>>> import numpy as np
>>> from numpy import linalg as LA
>>> np.set_printoptions(precision=3, suppress=True, linewidth=120, floatmode="fixed")
>>> rd = lambda a: np.round(a, 3) + 0
>>> mat = np.array([[0.0, 0.0, 0.0, 0.0, 0.0, 5.0],
...     [0.0, 0.0, 0.0, 0.0, 0.0, 3.0],
...     [0.0, 0.0, 0.0, 0.0, 0.0, 2.0],
...     [0.0, 0.0, 0.0, 0.0, 0.0, 4.0],
...     [0.0, 0.0, 0.0, 0.0, 0.0, 2.0],
...     [5.0, 3.0, 2.0, 4.0, 2.0, 0.0]])
>>> LA.matrix_rank(mat, rtol=0.1)
np.int64(2)
>>> rd(LA.norm(mat, 2) / LA.norm(mat))
np.float64(0.707)
>>> LA.cond(mat) > 100
np.True_
>>> w, vecs = LA.eigh(mat)
>>> x0 = np.array([-1, -2, -2, -2, 0, 1])
>>> (np.sign(vecs[:, -1].round(6)) == np.sign(vecs[0, -1].round(6))).astype(int)
array([1, 1, 1, 1, 1, 1])
>>> rd(LA.eigvalsh(mat[1:, 1:]))
array([-5.745,  0.000,  0.000,  0.000,  5.745])
>>> np.abs(np.diag(LA.qr(mat)[1])) > 1e-9
array([ True, False, False, False, False,  True])
>>> try:
...     LA.inv(mat)
... except LA.LinAlgError as e:
...     print(repr(e))
... 
LinAlgError('Singular matrix')
>>> np.unique(mat.round(6), axis=0).shape
(5, 6)
>>> w, vecs = LA.eigh(mat)
>>> rd(LA.eigvalsh(mat @ mat))
array([ 0.000,  0.000,  0.000,  0.000, 58.000, 58.000])
>>> np.unique(w.round(6) + 0, return_counts=True)[1]
array([1, 4, 1])
>>> rd(w.sum()), np.trace(mat)
(np.float64(0.0), np.float64(0.0))
>>> (w > 1e-8).sum(), (w < -1e-8).sum()
(np.int64(1), np.int64(1))
>>> rd(np.abs(vecs[:, -1]))
array([0.464, 0.279, 0.186, 0.371, 0.186, 0.707])
>>> rd(LA.eigvalsh(mat + -2 * np.eye(6)))
array([-9.616, -2.000, -2.000, -2.000, -2.000,  5.616])
>>> rd(LA.svd(mat, compute_uv=False))
array([7.616, 7.616, 0.000, 0.000, 0.000, 0.000])
>>> np.abs(vecs[:, -1]).round(6).argmax()
np.int64(5)
>>> rng = np.random.default_rng(98826)
>>> z = rng.permutation(6)
>>> z
array([1, 0, 3, 2, 5, 4])
>>> B = mat[z][:, z]
>>> np.trace(B)
np.float64(0.0)
>>> np.diag(B)
array([0.000, 0.000, 0.000, 0.000, 0.000, 0.000])
>>> A = np.loadtxt("data.csv", delimiter=",")
>>> A
array([[ 1.000,  0.000,  0.000,  0.000,  0.000,  0.000,  0.000,  0.000,  0.000,  0.000,  0.000,  0.000,  0.000],
       [ 2.000,  1.000,  0.000,  0.000,  0.000,  0.000,  0.000,  0.000,  0.000,  0.000,  0.000,  0.000,  0.000],
       [ 0.000, -3.000,  1.000,  0.000,  0.000,  0.000,  0.000,  0.000,  0.000,  0.000,  0.000,  0.000,  0.000],
       [ 2.000,  3.000,  0.000,  1.000,  0.000,  0.000,  0.000,  0.000,  0.000,  0.000,  0.000,  0.000,  0.000],
       [-2.000, -2.000,  0.000, -2.000,  1.000,  0.000,  0.000,  0.000,  0.000,  0.000,  0.000,  0.000,  0.000],
       [-3.000, -3.000,  2.000, -2.000, -1.000,  1.000,  0.000,  0.000,  0.000,  0.000,  0.000,  0.000,  0.000],
       [ 0.000, -3.000,  1.000,  2.000,  0.000,  2.000,  1.000,  0.000,  0.000,  0.000,  0.000,  0.000,  0.000],
       [-3.000, -2.000,  2.000,  2.000, -1.000,  3.000, -3.000,  1.000,  0.000,  0.000,  0.000,  0.000,  0.000],
       [ 2.000, -1.000, -3.000,  1.000, -1.000,  1.000,  1.000,  0.000,  1.000,  0.000,  0.000,  0.000,  0.000],
       [-3.000,  0.000, -2.000,  2.000, -3.000,  3.000,  2.000,  1.000, -2.000,  1.000,  0.000,  0.000,  0.000],
       [ 1.000, -3.000,  2.000,  1.000, -3.000,  3.000, -2.000, -3.000, -3.000, -2.000,  1.000,  0.000,  0.000],
       [ 3.000,  1.000,  3.000,  3.000,  3.000,  1.000,  0.000, -2.000,  3.000,  0.000,  0.000,  1.000,  0.000],
       [ 0.000,  3.000,  0.000, -1.000, -2.000,  1.000, -2.000, -2.000,  1.000, -1.000,  0.000,  3.000,  1.000]])
>>> u, g = A[0], A[12]
>>> u @ u
np.float64(1.0)
>>> p = (u @ g) / (u @ u) * u
>>> g - p
array([ 0.000,  3.000,  0.000, -1.000, -2.000,  1.000, -2.000, -2.000,  1.000, -1.000,  0.000,  3.000,  1.000])
>>> rd(LA.norm(u + g) ** 2 + LA.norm(u - g) ** 2)
np.float64(72.0)
>>> p
array([0.000, 0.000, 0.000, 0.000, 0.000, 0.000, 0.000, 0.000, 0.000, 0.000, 0.000, 0.000, 0.000])
>>> rd(LA.norm(A, 1)), rd(LA.norm(A, np.inf))
(np.float64(25.0), np.float64(24.0))
>>> rd(LA.norm(A, 2))
np.float64(10.816)
>>> rd(LA.norm(A, "nuc"))
np.float64(49.112)
>>> A[12] @ A[2]
np.float64(-9.0)
>>> left, sv, Vt = LA.svd(A)
>>> rd(sv)
array([10.816,  8.532,  7.303,  6.500,  5.471,  3.720,  2.885,  1.577,  1.125,  0.809,  0.361,  0.013,  0.001])
>>> B = left[:, :11] @ np.diag(sv[:11]) @ Vt[:11]
>>> rd(LA.norm(A - B) / LA.norm(A))
np.float64(0.001)
>>> X = np.load("mat.npy")
>>> X
array([[19.134,  8.738, 12.050],
       [19.895,  9.542,  8.512],
       [20.859, 10.649, 11.128],
       [19.422, 10.749,  9.312],
       [19.971, 11.219,  9.571],
       [20.080, 10.373,  9.165],
       [20.202, 10.545, 10.046],
       [21.503,  9.719,  9.749],
       [19.722,  9.923, 10.334],
       [18.666, 10.111,  8.599],
       [22.153, 10.752, 10.912],
       [19.788, 10.065,  9.609],
       [20.447, 11.378,  9.552],
       [21.901, 10.399,  8.925],
       [20.512,  7.943, 10.234],
       [20.132,  9.260, 11.348],
       [18.879, 10.705,  9.137],
       [21.707,  9.392, 12.463]])
>>> left, sv, Vt = LA.svd(X)
>>> np.argmax(sv[:-1] / (sv[1:] + 1e-6)) + 1
np.int64(1)
>>> B = left[:, :1] @ np.diag(sv[:1]) @ Vt[:1]
>>> rd(LA.norm(X - B, 2)), rd(sv[1])
(np.float64(4.934), np.float64(4.934))
>>> F = np.load("case9.npy")
>>> F
array([[ 3.000,  2.000,  0.000,  2.000],
       [ 0.000,  1.000,  0.000,  0.000],
       [-2.000, -2.000,  1.000, -2.000],
       [ 0.000,  0.000,  0.000,  1.000]])
>>> W1 = np.array([[5, 1, 0, 2, 2], [3, 4, 5, 4, 0], [0, 4, 5, 4, 0], [5, 0, 3, 4, 2]])
>>> beta = np.array([1, 3, 3, 2, 5])
>>> H = np.maximum(F @ W1 + beta, 0)
>>> (H > 0).mean(axis=0)
array([0.750, 0.750, 0.750, 0.750, 0.750])
>>> (H > 0).astype(int)
array([[1, 1, 1, 1, 1],
       [1, 1, 1, 1, 1],
       [0, 0, 0, 0, 0],
       [1, 1, 1, 1, 1]])
>>> basis = np.array([[0, 3], [-4, 1], [3, 3], [2, -5], [3, 4]])
>>> (H @ basis).round(6).argmax(axis=1)
array([1, 1, 0, 0])
>>> H @ basis
array([[ 94.000, 107.000],
       [ 23.000,  33.000],
       [  0.000,   0.000],
       [ 39.000,  37.000]])
>>> W1 @ basis
array([[ 6, 14],
       [ 7,  8],
       [ 7, -1],
       [23, 12]])
>>> feats = np.load("run19.npy")
>>> feats
array([[ 6,  2, -3, -3, -1,  5, -1, -2, -1,  4, -3],
       [ 2,  2,  0,  1,  4,  0,  4, -3, -5, -2,  5],
       [-3,  0,  4, -1, -3,  5,  4,  1,  1,  0, -4],
       [-3,  1, -1, -2, -2, -2,  0,  1, -2, -5,  0],
       [-1,  4, -3, -2, -2,  5, -3,  0, -1,  0,  0],
       [ 5,  0,  5, -2,  5,  6,  6, -1,  0,  3,  3],
       [-1,  4,  4,  0, -3,  6, -2, -1, -1,  0,  2],
       [-2, -3,  1,  1,  0, -1, -1,  2, -4,  0, -4],
       [-1, -5,  1, -2, -1,  0, -1, -4,  6, -2, -1],
       [ 4, -2,  0, -5,  0,  3,  0,  0, -2, -4, -1],
       [-3,  5, -4,  0,  0,  3,  2, -4, -1, -1, -6]])
>>> Q, r_ = LA.qr(feats)
>>> rd(np.trace(Q @ Q.T))
np.float64(11.0)
>>> rd(Q @ r_)
array([[ 6.000,  2.000, -3.000, -3.000, -1.000,  5.000, -1.000, -2.000, -1.000,  4.000, -3.000],
       [ 2.000,  2.000,  0.000,  1.000,  4.000,  0.000,  4.000, -3.000, -5.000, -2.000,  5.000],
       [-3.000,  0.000,  4.000, -1.000, -3.000,  5.000,  4.000,  1.000,  1.000,  0.000, -4.000],
       [-3.000,  1.000, -1.000, -2.000, -2.000, -2.000,  0.000,  1.000, -2.000, -5.000,  0.000],
       [-1.000,  4.000, -3.000, -2.000, -2.000,  5.000, -3.000,  0.000, -1.000,  0.000,  0.000],
       [ 5.000,  0.000,  5.000, -2.000,  5.000,  6.000,  6.000, -1.000,  0.000,  3.000,  3.000],
       [-1.000,  4.000,  4.000,  0.000, -3.000,  6.000, -2.000, -1.000, -1.000,  0.000,  2.000],
       [-2.000, -3.000,  1.000,  1.000,  0.000, -1.000, -1.000,  2.000, -4.000,  0.000, -4.000],
       [-1.000, -5.000,  1.000, -2.000, -1.000,  0.000, -1.000, -4.000,  6.000, -2.000, -1.000],
       [ 4.000, -2.000,  0.000, -5.000,  0.000,  3.000,  0.000,  0.000, -2.000, -4.000, -1.000],
       [-3.000,  5.000, -4.000,  0.000,  0.000,  3.000,  2.000, -4.000, -1.000, -1.000, -6.000]])
>>> B = LA.invert(feats)
Traceback (most recent call last):
  File "<python-input-68>", line 1, in <module>
    B = LA.invert(feats)
        ^^^^^^^^^
AttributeError: module 'numpy.linalg' has no attribute 'invert'
>>> B = LA.inv(feats)
>>> rd(LA.inv(B))
array([[ 6.000,  2.000, -3.000, -3.000, -1.000,  5.000, -1.000, -2.000, -1.000,  4.000, -3.000],
       [ 2.000,  2.000,  0.000,  1.000,  4.000,  0.000,  4.000, -3.000, -5.000, -2.000,  5.000],
       [-3.000,  0.000,  4.000, -1.000, -3.000,  5.000,  4.000,  1.000,  1.000,  0.000, -4.000],
       [-3.000,  1.000, -1.000, -2.000, -2.000, -2.000,  0.000,  1.000, -2.000, -5.000,  0.000],
       [-1.000,  4.000, -3.000, -2.000, -2.000,  5.000, -3.000,  0.000, -1.000,  0.000,  0.000],
       [ 5.000,  0.000,  5.000, -2.000,  5.000,  6.000,  6.000, -1.000,  0.000,  3.000,  3.000],
       [-1.000,  4.000,  4.000,  0.000, -3.000,  6.000, -2.000, -1.000, -1.000,  0.000,  2.000],
       [-2.000, -3.000,  1.000,  1.000,  0.000, -1.000, -1.000,  2.000, -4.000,  0.000, -4.000],
       [-1.000, -5.000,  1.000, -2.000, -1.000,  0.000, -1.000, -4.000,  6.000, -2.000, -1.000],
       [ 4.000, -2.000,  0.000, -5.000,  0.000,  3.000,  0.000,  0.000, -2.000, -4.000, -1.000],
       [-3.000,  5.000, -4.000,  0.000,  0.000,  3.000,  2.000, -4.000, -1.000, -1.000, -6.000]])
>>> rd(LA.det(feats) * LA.det(B))
np.float64(1.0)
>>> rd(LA.eigvalsh(feats).min())
np.float64(-14.753)
>>> np.all(LA.eigvalsh(feats) > 0)
np.False_
>>> K = np.loadtxt("w.csv", delimiter=",")
>>> K
array([[ 1.000,  0.000,  0.000,  0.000,  0.000,  0.000,  0.000,  0.000,  0.000,  0.000,  0.000,  0.000,  0.000,
         0.000],
       [ 1.000,  1.000,  0.000,  0.000,  0.000,  0.000,  0.000,  0.000,  0.000,  0.000,  0.000,  0.000,  0.000,
         0.000],
       [-3.000, -3.000,  1.000,  0.000,  0.000,  0.000,  0.000,  0.000,  0.000,  0.000,  0.000,  0.000,  0.000,
         0.000],
       [ 3.000,  3.000,  0.000,  1.000,  0.000,  0.000,  0.000,  0.000,  0.000,  0.000,  0.000,  0.000,  0.000,
         0.000],
       [ 2.000,  3.000,  2.000,  0.000,  1.000,  0.000,  0.000,  0.000,  0.000,  0.000,  0.000,  0.000,  0.000,
         0.000],
       [ 2.000, -1.000,  1.000,  1.000,  1.000,  1.000,  0.000,  0.000,  0.000,  0.000,  0.000,  0.000,  0.000,
         0.000],
       [-3.000,  0.000, -3.000, -3.000, -2.000,  0.000,  1.000,  0.000,  0.000,  0.000,  0.000,  0.000,  0.000,
         0.000],
       [ 2.000,  1.000,  1.000, -1.000, -1.000,  1.000,  0.000,  1.000,  0.000,  0.000,  0.000,  0.000,  0.000,
         0.000],
       [-3.000, -1.000,  2.000,  3.000,  3.000,  1.000, -2.000,  3.000,  1.000,  0.000,  0.000,  0.000,  0.000,
         0.000],
       [-3.000,  0.000,  0.000,  3.000,  0.000, -1.000,  0.000, -3.000,  3.000,  1.000,  0.000,  0.000,  0.000,
         0.000],
       [ 0.000, -3.000,  0.000, -1.000,  0.000, -3.000,  1.000, -3.000,  3.000,  1.000,  1.000,  0.000,  0.000,
         0.000],
       [-2.000,  0.000, -3.000, -3.000,  2.000,  0.000,  3.000,  2.000,  1.000, -1.000,  1.000,  1.000,  0.000,
         0.000],
       [-2.000, -3.000, -1.000, -3.000,  3.000,  3.000,  2.000,  3.000,  1.000,  0.000, -2.000, -2.000,  1.000,
         0.000],
       [ 0.000,  1.000,  1.000, -2.000,  1.000,  0.000, -2.000, -1.000,  3.000,  1.000,  2.000,  1.000,  1.000,
         1.000]])
>>> [round(float(x), 3) for x in LA.svd(K, compute_uv=False)[:3]]
[10.927, 8.924, 8.386]
>>> rd(LA.norm(K, 2) / LA.norm(K))
np.float64(0.567)
>>> LA.matrix_rank(K, rtol=0.1)
np.int64(10)
